$ python -q
>>> import numpy as np
>>> np.set_printoptions(precision=3, suppress=True, linewidth=160, floatmode="fixed")
>>> out = np.array([[5, 8, 6, 4, 4, 2, 1, 9, 2, 5, 7],
...     [3, 4, 5, 6, 1, 5, 3, 8, 4, 9, 8],
...     [1, 0, 0, 7, 8, 0, 0, 5, 2, 3, 2],
...     [9, 3, 8, 2, 5, 9, 6, 4, 6, 0, 2],
...     [8, 0, 3, 8, 0, 6, 5, 4, 3, 1, 4],
...     [5, 0, 1, 3, 1, 4, 8, 4, 5, 0, 0],
...     [9, 0, 6, 8, 9, 8, 7, 9, 6, 8, 4]])
>>> X = out.T @ out
>>> print(X)
[[286  79 200 214 162 246 211 243 181 135 147]
 [ 79  89  92  62  51  63  38 116  50  76  94]
 [200  92 171 145 124 179 134 196 130 126 134]
 [214  62 145 242 163 180 154 243 145 167 158]
 [162  51 124 163 188 134 108 189 117 125  98]
 [246  63 179 180 134 226 189 206 164 125 128]
 [211  38 134 154 108 189 184 172 147  93  91]
 [243 116 196 243 189 206 172 299 170 208 197]
 [181  50 130 145 117 164 147 170 130 103  98]
 [135  76 126 167 125 125  93 208 103 180 149]
 [147  94 134 158  98 128  91 197  98 149 153]]
>>> vals, evecs = np.linalg.eigh(X)
>>> print(np.abs(evecs[:, -1]))
[0.384 0.141 0.293 0.342 0.264 0.336 0.280 0.403 0.261 0.266 0.258]
>>> print(np.round(vals.sum(), 3), np.trace(X))
2148.0 2148
>>> print(vals.round(3) + 0)
[   0.000    0.000    0.000    0.000    5.586   22.300   31.407   65.425  108.014  206.634 1708.634]
>>> print((vals > 1e-8).sum(), (vals < -1e-8).sum())
7 0
>>> print(evecs @ np.diag(vals) @ evecs.T)
[[286.000  79.000 200.000 214.000 162.000 246.000 211.000 243.000 181.000 135.000 147.000]
 [ 79.000  89.000  92.000  62.000  51.000  63.000  38.000 116.000  50.000  76.000  94.000]
 [200.000  92.000 171.000 145.000 124.000 179.000 134.000 196.000 130.000 126.000 134.000]
 [214.000  62.000 145.000 242.000 163.000 180.000 154.000 243.000 145.000 167.000 158.000]
 [162.000  51.000 124.000 163.000 188.000 134.000 108.000 189.000 117.000 125.000  98.000]
 [246.000  63.000 179.000 180.000 134.000 226.000 189.000 206.000 164.000 125.000 128.000]
 [211.000  38.000 134.000 154.000 108.000 189.000 184.000 172.000 147.000  93.000  91.000]
 [243.000 116.000 196.000 243.000 189.000 206.000 172.000 299.000 170.000 208.000 197.000]
 [181.000  50.000 130.000 145.000 117.000 164.000 147.000 170.000 130.000 103.000  98.000]
 [135.000  76.000 126.000 167.000 125.000 125.000  93.000 208.000 103.000 180.000 149.000]
 [147.000  94.000 134.000 158.000  98.000 128.000  91.000 197.000  98.000 149.000 153.000]]
>>> print(np.round(evecs.T @ X @ evecs, 3) + 0)
[[   0.000    0.000    0.000    0.000    0.000    0.000    0.000    0.000    0.000    0.000    0.000]
 [   0.000    0.000    0.000    0.000    0.000    0.000    0.000    0.000    0.000    0.000    0.000]
 [   0.000    0.000    0.000    0.000    0.000    0.000    0.000    0.000    0.000    0.000    0.000]
 [   0.000    0.000    0.000    0.000    0.000    0.000    0.000    0.000    0.000    0.000    0.000]
 [   0.000    0.000    0.000    0.000    5.586    0.000    0.000    0.000    0.000    0.000    0.000]
 [   0.000    0.000    0.000    0.000    0.000   22.300    0.000    0.000    0.000    0.000    0.000]
 [   0.000    0.000    0.000    0.000    0.000    0.000   31.407    0.000    0.000    0.000    0.000]
 [   0.000    0.000    0.000    0.000    0.000    0.000    0.000   65.425    0.000    0.000    0.000]
 [   0.000    0.000    0.000    0.000    0.000    0.000    0.000    0.000  108.014    0.000    0.000]
 [   0.000    0.000    0.000    0.000    0.000    0.000    0.000    0.000    0.000  206.634    0.000]
 [   0.000    0.000    0.000    0.000    0.000    0.000    0.000    0.000    0.000    0.000 1708.634]]
>>> print(np.linalg.eigvalsh(X + -3 * np.eye(11)))
[  -3.000   -3.000   -3.000   -3.000    2.586   19.300   28.407   62.425  105.014  203.634 1705.634]
>>> print(np.abs(evecs[:, -1]).round(6).argmax())
7
>>> print(np.round(evecs.T @ evecs, 3) + 0)
[[1.000 0.000 0.000 0.000 0.000 0.000 0.000 0.000 0.000 0.000 0.000]
 [0.000 1.000 0.000 0.000 0.000 0.000 0.000 0.000 0.000 0.000 0.000]
 [0.000 0.000 1.000 0.000 0.000 0.000 0.000 0.000 0.000 0.000 0.000]
 [0.000 0.000 0.000 1.000 0.000 0.000 0.000 0.000 0.000 0.000 0.000]
 [0.000 0.000 0.000 0.000 1.000 0.000 0.000 0.000 0.000 0.000 0.000]
 [0.000 0.000 0.000 0.000 0.000 1.000 0.000 0.000 0.000 0.000 0.000]
 [0.000 0.000 0.000 0.000 0.000 0.000 1.000 0.000 0.000 0.000 0.000]
 [0.000 0.000 0.000 0.000 0.000 0.000 0.000 1.000 0.000 0.000 0.000]
 [0.000 0.000 0.000 0.000 0.000 0.000 0.000 0.000 1.000 0.000 0.000]
 [0.000 0.000 0.000 0.000 0.000 0.000 0.000 0.000 0.000 1.000 0.000]
 [0.000 0.000 0.000 0.000 0.000 0.000 0.000 0.000 0.000 0.000 1.000]]
